In [1]: import numpy as np

In [2]: np.set_printoptions(suppress=True, linewidth=120)

In [3]: data = np.array([[1, -1, 1, -1], [-2, -2, -2, -2], [1, -1, 1, -1], [-2, -2, -2, -2]])

In [4]: print([round(float(x), 3) for x in np.linalg.svd(data, compute_uv=False)[:3]])
[5.657, 2.828, 0.0]

In [5]: print(np.linalg.matrix_rank(data, rtol=0.1))
2

In [6]: rng = np.random.default_rng(4340)

In [7]: idx = rng.permutation(4)

In [8]: print(idx)
[1 0 2 3]

In [9]: A2 = data[idx][:, idx]

In [10]: print(np.diag(A2))
[-2  1  1 -2]

In [11]: print(A2)
[[-2 -2 -2 -2]
 [-1  1  1 -1]
 [-1  1  1 -1]
 [-2 -2 -2 -2]]

In [12]: print(np.allclose(A2, data))
False

In [13]: print(round(np.linalg.det(A2), 3), round(float(np.linalg.det(data[idx])), 3))
0.0 0.0

In [14]: feats = np.load("mat.npy")

In [15]: print(feats)
[[1.    0.5   0.25  0.125]
 [0.5   1.    0.5   0.25 ]
 [0.25  0.5   1.    0.5  ]
 [0.125 0.25  0.5   1.   ]]

In [16]: evals, vecs = np.linalg.eig(feats)

In [17]: print(np.round(np.sort(np.linalg.eigvals(np.linalg.inv(feats))), 3))
[0.479 1.    1.854 2.667]

In [18]: print(np.round(feats @ vecs[:, 0] - evals[0] * vecs[:, 0], 3) + 0)
[0. 0. 0. 0.]

In [19]: print(np.round(np.sort(np.linalg.eigvals(feats.T)), 3))
[0.375 0.539 1.    2.086]

In [20]: proj = np.triu(np.array([[5, 5, -3, 4], [0, 1, -1, 1], [1, 2, 0, 2], [3, -5, 4, -1]]), 1) + np.eye(4)

In [21]: A2 = proj @ feats @ np.linalg.inv(proj)

In [22]: print(A2)
[[  3.25  -11.25    0.25    1.625]
 [  0.375  -1.125   0.      0.375]
 [  0.5    -1.5     2.     -2.   ]
 [  0.125  -0.375   0.5    -0.125]]

In [23]: print(np.trace(A2), np.trace(feats))
4.0 4.0

In [24]: print(proj @ feats - feats @ proj)
[[ 2.25  -0.5    5.    -1.25 ]
 [-0.125 -2.75   2.    -3.5  ]
 [ 0.25  -0.75   2.25  -1.5  ]
 [ 0.    -0.625  0.625 -1.75 ]]

In [25]: print(np.round(np.poly(A2), 3))
[ 1.    -4.     5.109 -2.531  0.422]

In [26]: print(round(np.linalg.det(A2), 3))
0.422

In [27]: A2 = np.array([[-3, -2], [-5, -2], [4, 3]])

In [28]: C = np.array([[-4, -5, -4, 2], [-3, 3, 0, 1]])

In [29]: W0 = A2 @ C + 0.02 * rng.normal(size=(3, 4))

In [30]: print(W0.round(3))
[[ 17.981   8.973  11.993  -8.016]
 [ 26.005  19.009  19.986 -11.94 ]
 [-25.018 -10.991 -15.988  10.974]]

In [31]: A2 = np.array([[-1, -2, 5], [-1, 3, 2], [4, 0, 0], [5, -2, 1]])

In [32]: print(np.linalg.matrix_rank(W0 @ A2))
3

In [33]: print(np.round(np.einsum("ik,kj->ji", W0, A2), 3))
[[ -19.063  -24.771   26.927]
 [   6.99    28.896   -4.887]
 [  99.833  156.101 -136.097]]

In [34]: print(np.round(np.einsum("ij->j", W0), 3))
[18.968 16.99  15.99  -8.982]

In [35]: print(np.round(np.einsum("ij,ij->i", W0, W0), 3))
[ 611.902 1579.571 1122.747]

In [36]: print(np.vstack([W0, A2.T]).shape)
(6, 4)

In [37]: print(np.round(np.einsum("ik,kj->ij", W0, A2), 3))
[[ -19.063    6.99    99.833]
 [ -24.771   28.896  156.101]
 [  26.927   -4.887 -136.097]]

In [38]: sigma = 10 * 0.5 ** np.arange(3)

In [39]: Q, _ = np.linalg.qr(np.array([[0.9, -0.4, 0.4], [-0.7, -1.2, 0.8], [-0.8, -0.2, -1.3]]))

In [40]: m1 = rng.normal(size=(18, 3)) * sigma @ Q

In [41]: print(m1.round(3))
[[ -6.453  -5.919   4.468]
 [  6.936   6.245  -5.906]
 [  6.645  -1.969  -3.219]
 [  4.702  -2.215  -4.145]
 [  8.863  -1.318  -3.919]
 [  6.345   2.429  -0.739]
 [  1.852  -1.895  -1.714]
 [  6.526  -0.294  -1.497]
 [ -6.856  -0.07    6.037]
 [ -2.095   6.735   0.976]
 [  5.728  -2.13   -3.004]
 [ -5.836 -17.61    5.217]
 [  9.488  10.871  -2.865]
 [ -3.88   -9.411   1.186]
 [ -2.047  -7.437   0.123]
 [  6.268   3.904  -8.973]
 [  2.687  -2.474  -1.526]
 [ -3.671  -3.647   3.845]]

In [42]: C = m1[[9, 5]].astype(float)

In [43]: for _ in range(4):
    ...:     idx = np.linalg.norm(m1[:, None] - C, axis=-1).argmin(axis=1)
    ...:     C = np.array([m1[idx == j].mean(axis=0) for j in range(2)])
    ...: 

In [44]: print(idx)
[0 1 1 1 1 1 1 1 0 1 1 0 1 0 0 1 1 0]

In [45]: print(np.abs(C[1] - C[0]).argmax())
0

In [46]: print(np.round(C[1] - C[0], 3))
[10.119  8.84  -6.524]

In [47]: print(C.round(3))
[[-4.79  -7.349  3.48 ]
 [ 5.329  1.491 -3.044]]

In [48]: cen = m1 - m1.mean(axis=0)

In [49]: U, sigma, Vt = np.linalg.svd(cen, full_matrices=False)

In [50]: print(np.abs(Vt[0]).argmax())
1

In [51]: print(round((sigma ** 2).sum() ** 2 / (sigma ** 4).sum(), 3))
1.576

In [52]: print(sigma.round(3))
[34.271 17.327  6.947]

In [53]: print(np.round(sigma ** 2 / (sigma ** 2).sum(), 3))
[0.771 0.197 0.032]

In [54]: print(np.searchsorted(np.cumsum(sigma ** 2) / (sigma ** 2).sum(), 0.9) + 1)
2

In [55]: X = np.load("test6.npy")

In [56]: print(X)
[[0 1 1]
 [1 0 0]
 [1 0 0]]

In [57]: print(np.argsort(-np.linalg.norm(X, axis=0).round(6), kind="stable")[:3])
[0 1 2]

In [58]: print(np.linalg.cond(X) > 100)
True

In [59]: d = np.linalg.norm(m1[:, None] - m1[None], axis=-1)

In [60]: print(np.unravel_index(d.round(6).argmax(), d.shape))
(np.int64(11), np.int64(12))

In [61]: print(d.shape)
(18, 18)

In [62]: print((d + 1e9 * np.eye(18)).round(6).argmin(axis=1))
[17 15 10 10  2  7 16  2 17  5  2 13  1 14 13  1  6  0]

In [63]: print(np.linalg.matrix_rank(d ** 2))
5

In [64]: print(d.mean(axis=1).argmax())
11

In [65]: print(d[2].round(6).argsort(kind="stable")[:4])
[ 2 10  3  7]

In [66]: print(np.flatnonzero(d[2] < d.mean() / 2))
[ 2  3  4  5  6  7 10 16]

In [67]: print(d[:5, :5].round(3))
[[ 0.    20.853 15.692 14.572 18.058]
 [20.853  0.     8.648  8.926  8.054]
 [15.692  8.648  0.     2.167  2.415]
 [14.572  8.926  2.167  0.     4.264]
 [18.058  8.054  2.415  4.264  0.   ]]

In [68]: evals, vecs = np.linalg.eigh(X)

In [69]: vec = np.array([-4, -5, -3])

In [70]: print(np.round(np.linalg.eigvalsh(X[1:, 1:]), 3))
[0. 0.]

In [71]: print((X - X.T) / 2)
[[0. 0. 0.]
 [0. 0. 0.]
 [0. 0. 0.]]

In [72]: print((X + X.T) / 2)
[[0. 1. 1.]
 [1. 0. 0.]
 [1. 0. 0.]]

In [73]: print(round(float(np.linalg.det(X)), 3))
0.0

In [74]: X.inv()
AttributeError: 'numpy.ndarray' object has no attribute 'inv'


In [75]: print(np.allclose(X, X.T))
True

In [76]: print(np.round(np.abs(np.linalg.eigvals(X)).max(), 3))
1.414

In [77]: print(np.linalg.matrix_power(X, 2))
[[2 0 0]
 [0 1 1]
 [0 1 1]]

In [78]: A2 = np.array([[4, 5, 1, 4], [3, 3, 5, 4], [4, 0, 0, 0], [3, 4, 1, 3]])

In [79]: A = np.triu(A2)

In [80]: print(A)
[[4 5 1 4]
 [0 3 5 4]
 [0 0 0 0]
 [0 0 0 3]]

In [81]: print(round(np.trace(np.linalg.pinv(A) @ A), 3))
3.0

In [82]: print(np.unique(A.round(6), axis=0).shape)
(4, 4)

In [83]: print(np.allclose(A[:-1].T @ np.linalg.lstsq(A[:-1].T, A[-1])[0], A[-1]))
False

In [84]: blk = np.stack([A, 3 * A, A[::-1]])

In [85]: print(np.einsum("bij,cij->bc", blk, blk))
[[ 117  351   24]
 [ 351 1053   72]
 [  24   72  117]]

In [86]: print(blk.sum(axis=0))
[[16 20  4 19]
 [ 0 12 20 16]
 [ 0  3  5  4]
 [ 4  5  1 16]]

In [87]: E = np.load("dump.npy")

In [88]: print(E)
[[0 2 1 2]
 [2 0 2 1]
 [1 2 0 2]
 [2 1 2 0]]

In [89]: vec = np.array([0, 1, 3, -3])

In [90]: rhs = E @ vec

In [91]: print(rhs)
[-1  3 -4  7]

In [92]: print(np.round(np.linalg.solve(E, E[:, 2]), 3))
[ 0.  0.  1. -0.]

In [93]: print(np.round(np.linalg.solve(E, rhs + E[:, 3]), 3))
[ 0.  1.  3. -2.]

In [94]: print(np.round(np.linalg.solve(E, rhs), 3))
[ 0.  1.  3. -3.]

In [95]: print(np.round(np.linalg.solve(E.T, E[3]), 3))
[ 0.  0. -0.  1.]

In [96]: U, sigma, Vt = np.linalg.svd(E, full_matrices=False)

In [97]: print(np.round(np.cumsum(sigma ** 2) / np.sum(sigma ** 2), 3))
[0.694 0.944 0.972 1.   ]

In [98]: print(np.round(sigma / sigma[0], 3))
[1.  0.6 0.2 0.2]

In [99]: A2 = np.array([[3, 4], [0, 5]])

In [100]: C = np.kron(A2, E)

In [101]: print(C)
[[ 0  6  3  6  0  8  4  8]
 [ 6  0  6  3  8  0  8  4]
 [ 3  6  0  6  4  8  0  8]
 [ 6  3  6  0  8  4  8  0]
 [ 0  0  0  0  0 10  5 10]
 [ 0  0  0  0 10  0 10  5]
 [ 0  0  0  0  5 10  0 10]
 [ 0  0  0  0 10  5 10  0]]

In [102]: print(np.round(np.linalg.norm(C, 2), 3), np.round(np.linalg.norm(A2, 2) * np.linalg.norm(E, 2), 3))
33.541 33.541

In [103]: print(C.shape)
(8, 8)

In [104]: print(np.einsum("ij,ji->", A, A))
34

In [105]: print(round(np.linalg.det(2 * A), 3), round(float(np.linalg.det(A)), 3))
0.0 0.0

In [106]: print(np.poly(A))
[  1. -10.  33. -36.   0.]

In [107]: print(round(float(np.linalg.eigvals(A).sum().real), 3))
10.0

In [108]: mat = np.array([[-3, 0, -3, -3], [0, 0, 0, 0], [0, -2, 0, 0], [1, 0, 0, -3]])

In [109]: print(mat)
[[-3  0 -3 -3]
 [ 0  0  0  0]
 [ 0 -2  0  0]
 [ 1  0  0 -3]]

In [110]: print(np.round(mat @ np.linalg.pinv(mat) @ mat, 3) + 0)
[[-3.  0. -3. -3.]
 [ 0.  0.  0.  0.]
 [ 0. -2.  0.  0.]
 [ 1.  0.  0. -3.]]

In [111]: print(round(np.trace(np.linalg.pinv(mat) @ mat), 3))
3.0

In [112]: print(np.unique(mat.round(6), axis=0).shape)
(4, 4)

In [113]: print(np.abs(np.diag(np.linalg.qr(mat)[1])) > 1e-9)
[ True  True  True False]

In [114]: U, sigma, Vt = np.linalg.svd(mat)

In [115]: vecs = Vt[:(sigma > 1e-8).sum()]

In [116]: vec = mat[0] + 3 * mat[2] + rng.integers(2) * np.eye(4)[1]

In [117]: print(vec)
[-3. -6. -3. -3.]

In [118]: print(np.allclose(vecs.T @ vecs @ vec, vec))
True

In [119]: print(np.round(np.diag(vecs.T @ vecs), 3))
[0.654 1.    0.385 0.962]

In [120]: print(round(np.linalg.norm(vec - vecs.T @ vecs @ vec), 3))
0.0

In [121]: print(np.round(vecs.T @ vecs, 3) + 0)
[[ 0.654  0.     0.462 -0.115]
 [ 0.     1.     0.     0.   ]
 [ 0.462  0.     0.385  0.154]
 [-0.115  0.     0.154  0.962]]

In [122]: U, sigma, Vt = np.linalg.svd(mat, full_matrices=False)

In [123]: print(np.round(Vt @ Vt.T, 3) + 0)
[[1. 0. 0. 0.]
 [0. 1. 0. 0.]
 [0. 0. 1. 0.]
 [0. 0. 0. 1.]]

In [124]: print(np.round(np.cumsum(sigma ** 2) / np.sum(sigma ** 2), 3))
[0.705 0.902 1.    1.   ]

In [125]: print(np.allclose(U * sigma @ Vt, mat))
True

In [126]: print(np.round(U.T @ mat @ Vt.T, 3) + 0)
[[5.376 0.    0.    0.   ]
 [0.    2.845 0.    0.   ]
 [0.    0.    2.    0.   ]
 [0.    0.    0.    0.   ]]
